$ python -q
>>> import numpy as np
>>> np.set_printoptions(suppress=True, linewidth=120)
>>> rd = lambda a: np.round(a, 2) + 0
>>> M = np.load("run13.npy")
>>> print(M)
[[2 1 0 0 0 0]
 [1 2 0 0 0 0]
 [1 1 0 0 0 0]
 [0 0 2 1 0 0]
 [0 0 1 2 0 0]
 [0 0 1 1 0 0]
 [0 0 0 0 2 1]
 [0 0 0 0 1 2]
 [0 0 0 0 1 1]]
>>> x0 = np.array([-3, 0, 3, -1, 1, -1])
>>> y = M @ x0
>>> print(rd(np.linalg.solve(M.T @ M, M.T @ y)))
[-3.  0.  3. -1.  1. -1.]
>>> y
array([-6, -3, -3,  5,  1,  2,  1, -1,  0])
>>> rng = np.random.default_rng(647)
>>> y = y + 0.02 * rng.normal(size=9)
>>> rd(y)
array([-5.99, -3.02, -2.99,  4.99,  0.98,  1.96,  1.04, -0.97, -0.01])
>>> c, *_ = np.linalg.lstsq(M, y)
>>> rd(np.linalg.norm(y - M @ c))
np.float64(0.04)
>>> c.round()
array([-3., -0.,  3., -1.,  1., -1.])
>>> rd(M.T @ (y - M @ c))
array([0., 0., 0., 0., 0., 0.])
>>> B = np.c_[M[:, :3] @ np.array([[1, 1, 0], [1, 2, -2], [1, 2, 0]]), np.array([-8, 7, 2, -7, 6, 2, 6, 6, 9])]
>>> B
array([[ 3,  4, -2, -8],
       [ 3,  5, -4,  7],
       [ 2,  3, -2,  2],
       [ 2,  4,  0, -7],
       [ 1,  2,  0,  6],
       [ 1,  2,  0,  2],
       [ 0,  0,  0,  6],
       [ 0,  0,  0,  6],
       [ 0,  0,  0,  9]])
>>> rd(np.linalg.norm(np.linalg.qr(M)[0].T @ B, axis=0) ** 2 / ((B ** 2).sum(axis=0) + 1e-12))
array([1.  , 1.  , 1.  , 0.92])
>>> m1 = np.load("case18.npy")
>>> rd(m1)
array([[ 0.05, -0.16,  0.16],
       [-0.16,  0.47, -0.47],
       [ 0.16, -0.47,  0.47]])
>>> B = m1 / np.sqrt((m1 ** 2).mean(axis=1, keepdims=True))
>>> np.linalg.matrix_rank(m1 - m1.mean(axis=1, keepdims=True))
np.int64(1)
>>> rd(np.linalg.norm(B, axis=1))
array([1.73, 1.73, 1.73])
>>> vals, V = np.linalg.eigh(m1)
>>> x0 = np.array([-3, 9, 6])
>>> (np.sign(V[:, -1].round(6)) == np.sign(V[0, -1].round(6))).astype(int)
array([1, 0, 1])
>>> rd(np.linalg.eigvalsh(m1[1:, 1:]))
array([0.  , 0.95])
>>> rd(np.abs(m1).sum(axis=1).max()), rd(np.abs(vals).max())
(np.float64(1.11), np.float64(1.0))
>>> rd(m1 @ np.linalg.pinv(m1) @ m1)
array([[ 0.05, -0.16,  0.16],
       [-0.16,  0.47, -0.47],
       [ 0.16, -0.47,  0.47]])
>>> np.allclose(m1[:-1].T @ np.linalg.lstsq(m1[:-1].T, m1[-1])[0], m1[-1])
True
>>> vals, V = np.linalg.eigh(m1)
>>> rd(V.T @ V)
array([[1., 0., 0.],
       [0., 1., 0.],
       [0., 0., 1.]])
>>> print(rd(vals.sum()), np.trace(m1))
1.0 1.0
>>> rd(np.linalg.eigvalsh(m1 @ m1))
array([0., 0., 1.])
>>> J = np.loadtxt("a.csv", delimiter=",")
>>> rd(J)
array([[ 1.76,  1.04,  3.82,  1.18],
       [ 1.87,  0.3 ,  3.76,  1.24],
       [ 0.74,  0.9 ,  4.5 ,  0.5 ],
       [ 0.19,  0.66,  4.87,  0.13],
       [ 2.2 ,  2.  ,  3.53,  1.47],
       [ 4.11,  2.03,  2.26,  2.74],
       [ 5.12,  1.78,  1.59,  3.41],
       [ 4.98,  1.92,  1.68,  3.32],
       [ 2.21,  1.1 ,  3.52,  1.48],
       [ 1.63,  0.83,  3.92,  1.08],
       [-0.22, -0.19,  5.15, -0.15],
       [-3.04, -3.36,  7.02, -2.02],
       [11.29,  6.13, -2.53,  7.53],
       [-1.12, -0.73,  5.75, -0.75],
       [12.6 ,  5.51, -3.4 ,  8.4 ],
       [-5.55, -3.69,  8.7 , -3.7 ],
       [-3.02, -3.24,  7.01, -2.01],
       [-1.96, -0.4 ,  6.31, -1.31],
       [ 4.45,  2.6 ,  2.03,  2.97]])
>>> U, sv, Vh = np.linalg.svd(J)
>>> rd(sv)
array([28.69, 19.1 ,  2.9 ,  0.  ])
>>> print(np.argmax(sv[:-1] / (sv[1:] + 1e-6)) + 1)
3
>>> B = U[:, :3] @ np.diag(sv[:3]) @ Vh[:3]
>>> rd(B)
array([[ 1.76,  1.04,  3.82,  1.18],
       [ 1.87,  0.3 ,  3.76,  1.24],
       [ 0.74,  0.9 ,  4.5 ,  0.5 ],
       [ 0.19,  0.66,  4.87,  0.13],
       [ 2.2 ,  2.  ,  3.53,  1.47],
       [ 4.11,  2.03,  2.26,  2.74],
       [ 5.12,  1.78,  1.59,  3.41],
       [ 4.98,  1.92,  1.68,  3.32],
       [ 2.21,  1.1 ,  3.52,  1.48],
       [ 1.63,  0.83,  3.92,  1.08],
       [-0.22, -0.19,  5.15, -0.15],
       [-3.04, -3.36,  7.02, -2.02],
       [11.29,  6.13, -2.53,  7.53],
       [-1.12, -0.73,  5.75, -0.75],
       [12.6 ,  5.51, -3.4 ,  8.4 ],
       [-5.55, -3.69,  8.7 , -3.7 ],
       [-3.02, -3.24,  7.01, -2.01],
       [-1.96, -0.4 ,  6.31, -1.31],
       [ 4.45,  2.6 ,  2.03,  2.97]])
>>> np.linalg.matrix_rank(J, rtol=0.05)
np.int64(3)
>>> rd(np.linalg.norm(J - B) / np.linalg.norm(J))
np.float64(0.0)
>>> lab = B[:, 2] > np.median(B[:, 2])
>>> r0 = B[lab].mean(axis=0) - B[~lab].mean(axis=0)
>>> rd(r0)
array([-6.43, -3.47,  4.29, -4.29])
>>> print(rd((((B - B.mean(axis=0)) @ r0 > 0) == lab).mean()))
0.89
>>> np.argsort(-np.abs(r0).round(6), kind="stable")
array([0, 2, 3, 1])
>>> Z = 5 * np.array([[0.3, -0.8, 1.1, 0.1, 0.1],
...     [-1.4, -0.9, -0.4, 1.2, 0.8],
...     [1.7, 1.1, -0.7, -1.6, -1.5]])
>>> lab = rng.integers(0, 3, 25)
>>> mat = Z[lab] + rng.normal(size=(25, 5))
>>> rd(mat)
array([[ 8.19,  5.2 , -2.54, -8.71, -7.13],
       [ 0.61, -4.13,  6.89, -0.01, -0.08],
       [ 1.61, -4.94,  5.8 ,  1.43, -0.09],
       [ 3.03, -3.27,  5.55,  0.64,  1.06],
       [-8.03, -5.94, -0.76,  5.1 ,  6.01],
       [-5.97, -4.8 , -1.32,  5.84,  3.91],
       [10.05,  5.13, -2.95, -9.26, -8.14],
       [-8.39, -5.51, -2.73,  5.13,  3.25],
       [-7.42, -3.9 , -4.52,  6.51,  4.87],
       [ 7.43,  5.52, -2.54, -8.17, -8.21],
       [-7.61, -6.53, -2.06,  7.39,  4.35],
       [-1.24, -6.12,  5.75,  1.3 ,  0.33],
       [ 8.96,  5.06, -7.06, -8.34, -8.56],
       [-7.36, -5.2 , -0.72,  6.83,  2.15],
       [ 6.71,  5.95, -3.23, -6.71, -6.59],
       [ 9.1 ,  5.47, -2.38, -9.66, -5.72],
       [-8.47, -4.48, -0.17,  6.  ,  3.67],
       [ 1.27, -3.52,  4.62,  0.5 ,  1.21],
       [ 7.9 ,  5.41, -3.25, -8.62, -7.73],
       [-6.44, -3.59, -2.38,  5.47,  2.51],
       [ 7.61,  4.55, -4.66, -8.72, -6.27],
       [10.73,  6.8 , -5.15, -5.71, -8.53],
       [ 0.05, -3.41,  5.76,  0.65, -0.14],
       [ 2.1 , -2.93,  7.19,  0.32,  1.15],
       [-8.26, -4.95, -0.96,  4.73,  6.42]])
>>> x0 = np.array([-2, -3, 2, 0, -3])
>>> y = mat @ x0
>>> rd(np.linalg.pinv(mat) @ mat)
array([[1., 0., 0., 0., 0.],
       [0., 1., 0., 0., 0.],
       [0., 0., 1., 0., 0.],
       [0., 0., 0., 1., 0.],
       [0., 0., 0., 0., 1.]])
>>> print(rd(np.linalg.solve(mat.T @ mat, mat.T @ y)))
[-2. -3.  2.  0. -3.]
>>> y = y + 0.3 * rng.normal(size=25)
>>> print(rd(y))
[-15.52  25.27  23.04  11.89  14.33  12.6  -17.26  18.22   2.82 -12.03  17.52  31.11 -21.22  21.89 -17.9  -22.29  19.29
  13.68 -14.9   11.79 -19.27 -26.44  21.99  15.24  10.59]
>>> c, *_ = np.linalg.lstsq(mat, y)
>>> print(rd(c))
[-1.99 -3.02  1.96 -0.03 -2.96]
>>> [round(float(np.linalg.norm(np.linalg.solve(mat.T @ mat + lam * np.eye(5), mat.T @ y))), 2) for lam in (0, 1, 10, 100)]
[5.07, 4.96, 4.29, 2.54]
>>> rd(mat.T @ (y - mat @ c))
array([0., 0., 0., 0., 0.])
>>> rd(np.linalg.norm(y - mat @ c))
np.float64(1.28)
>>> Xs = (mat - mat.mean(axis=0)) / mat.std(axis=0)
>>> np.argwhere(np.abs(Xs) > 2)
array([], shape=(0, 2), dtype=int64)
>>> c = np.linalg.lstsq(np.delete(Xs, 4, axis=1), Xs[:, 4])[0]
>>> np.abs(c).argmax()
np.int64(0)
>>> rd(1 - np.var(Xs[:, 4] - np.delete(Xs, 4, axis=1) @ c))
np.float64(0.95)
>>> Xs = mat - mat.mean(axis=0)
>>> U, sv, Vh = np.linalg.svd(Xs, full_matrices=False)
>>> np.abs(U[:, 0]).argmax()
np.int64(6)
>>> rd(sv ** 2 / (sv ** 2).sum())
array([0.86, 0.12, 0.01, 0.01, 0.  ])
>>> np.searchsorted(np.cumsum(sv ** 2) / (sv ** 2).sum(), 0.9) + 1
np.int64(2)
>>> rd(Xs.mean(axis=0))
array([0., 0., 0., 0., 0.])
>>> lab = mat[:, 4] > np.median(mat[:, 4])
>>> r0 = mat[lab].mean(axis=0) - mat[~lab].mean(axis=0)
>>> lab.astype(int)
array([0, 0, 0, 1, 1, 1, 0, 1, 1, 0, 1, 0, 0, 1, 0, 0, 1, 1, 0, 1, 0, 0, 0, 1, 1])
>>> ((mat - mat.mean(axis=0)) @ r0 > 0).astype(int)
array([0, 1, 1, 1, 1, 1, 0, 1, 1, 0, 1, 1, 0, 1, 0, 0, 1, 1, 0, 1, 0, 0, 1, 1, 1])
>>> arr = np.loadtxt("w.csv", delimiter=",")
>>> arr
array([[2., 1., 0., 0.],
       [0., 2., 1., 0.],
       [0., 0., 2., 1.],
       [0., 0., 0., 2.]])
>>> lab = rng.permutation(4)
>>> lab
array([3, 1, 0, 2])
>>> B = arr[lab][:, lab]
>>> print(np.diag(B))
[2. 2. 2. 2.]
>>> rd(np.sort(np.abs(np.linalg.eigvals(B))))
array([2., 2., 2., 2.])
>>> np.trace(B)
np.float64(8.0)
>>> np.allclose(B, arr)
False
>>> x0 = np.array([1, 1, 1, 2])
>>> y = arr @ x0
>>> y
array([3., 3., 4., 4.])
>>> rd(np.linalg.solve(arr, 5 * y))
array([ 5.,  5.,  5., 10.])
>>> rd(np.linalg.solve(arr, y + arr[:, 3]))
array([1., 1., 1., 3.])
>>> rd(np.linalg.solve(arr, arr[:, 2]))
array([0., 0., 1., 0.])
>>> print(np.poly(arr))
[  1.  -8.  24. -32.  16.]
>>> np.kron(np.eye(2, dtype=int), arr)
array([[2., 1., 0., 0., 0., 0., 0., 0.],
       [0., 2., 1., 0., 0., 0., 0., 0.],
       [0., 0., 2., 1., 0., 0., 0., 0.],
       [0., 0., 0., 2., 0., 0., 0., 0.],
       [0., 0., 0., 0., 2., 1., 0., 0.],
       [0., 0., 0., 0., 0., 2., 1., 0.],
       [0., 0., 0., 0., 0., 0., 2., 1.],
       [0., 0., 0., 0., 0., 0., 0., 2.]])
>>> print(rd(np.linalg.det(arr.T)))
16.0
>>> rd(np.linalg.eigvals(arr))
array([2., 2., 2., 2.])
>>> rd(np.linalg.det(arr[::-1]))
np.float64(16.0)
>>> vals, V = np.linalg.eig(arr)
>>> rd(np.sort(np.linalg.eigvals(arr.T)))
array([2., 2., 2., 2.])
>>> rd(np.sort(np.linalg.eigvals(np.linalg.inv(arr))))
array([0.5, 0.5, 0.5, 0.5])
>>> np.prod(vals)
np.float64(16.0)
>>> vals
array([2., 2., 2., 2.])
>>> F = np.load("data.npy")
>>> F
array([[ -4.2 ,  -7.24,   3.5 ,  10.14],
       [  0.47,   1.09,  -2.92,  -0.57],
       [ -0.47,  -7.47,  -5.5 ,   4.22],
       [ -1.54,  -1.31,  -0.72,   4.21],
       [  0.91, -13.91,  -9.39,   2.93],
       [  3.4 ,  -3.86, -10.6 ,  -4.44],
       [ -0.32,   0.67,  -1.36,   0.92],
       [  1.62,  -0.43,  -2.73,  -3.74],
       [ -2.56,   3.25,   3.05,   4.72],
       [ -2.42, -10.  ,  -0.72,   7.53],
       [  2.52,   1.57,  -4.58,  -5.51],
       [  0.41,   2.87,  -0.51,  -1.79],
       [  2.39,   1.99,  -3.67,  -5.65],
       [  1.03,  -4.8 ,  -4.82,  -0.61],
       [  0.35,   3.44,   0.35,  -2.09],
       [  1.82,  -0.83,  -4.87,  -3.18],
       [  1.39,  -6.43, -10.09,   1.21],
       [ -1.14,  -2.61,  -0.88,   3.3 ],
       [ -0.67,   3.91,   0.97,   0.39],
       [  0.62,  -0.82,  -3.27,  -0.62],
       [  2.74,   3.53,  -6.78,  -5.24],
       [ -1.62,  -1.29,   1.02,   3.55],
       [  0.61,   4.91,  -1.05,  -2.26],
       [  0.46,   1.75,  -1.91,  -1.11],
       [ -0.85,  -2.25,  -2.9 ,   3.45],
       [  2.77,  -9.  , -10.15,  -2.39],
       [  1.02,  -7.52,  -7.57,   1.09],
       [ -1.47,  -5.95,  -3.33,   5.78],
       [ -2.19,  -4.93,  -2.39,   7.23],
       [  0.71,  -8.31,  -7.43,   1.94]])
>>> x0 = np.array([0, -5, -4, 1])
>>> y = F @ x0
>>> rd(np.linalg.solve(F.T @ F, F.T @ y))
array([ 0., -5., -4.,  1.])
>>> y = y + 0.3 * rng.normal(size=30)
>>> rd(y)
array([ 31.65,   5.79,  63.67,  13.47, 109.38,  57.37,   2.76,   9.41, -23.98,  60.6 ,   4.85, -14.55,  -0.7 ,  42.37,
       -20.51,  20.76,  73.74,  19.37, -23.28,  16.62,   4.29,   5.75, -22.41,  -1.99,  26.23,  83.13,  68.38,  48.71,
        41.27,  73.24])
>>> c, *_ = np.linalg.lstsq(F, y)
>>> rd(np.linalg.norm(y - F @ c))
np.float64(1.29)
>>> print(rd(c))
[ 0.51 -4.96 -3.93  1.17]
>>> rd(F.T @ (y - F @ c))
array([0., 0., 0., 0.])
>>> U, sv, Vh = np.linalg.svd(F)
>>> rd(sv)
array([36.93, 28.02,  8.56,  0.61])
>>> print(np.argmax(sv[:-1] / (sv[1:] + 1e-6)) + 1)
3
>>> B = U[:, :3] @ np.diag(sv[:3]) @ Vh[:3]
>>> np.linalg.matrix_rank(B)
np.int64(3)
>>> np.linalg.matrix_rank(F, rtol=0.05)
np.int64(3)
>>> rd(np.linalg.norm(F - B) / np.linalg.norm(F))
np.float64(0.01)
>>> rd(np.linalg.norm(F - B, 2)), rd(sv[3])
(np.float64(0.61), np.float64(0.61))
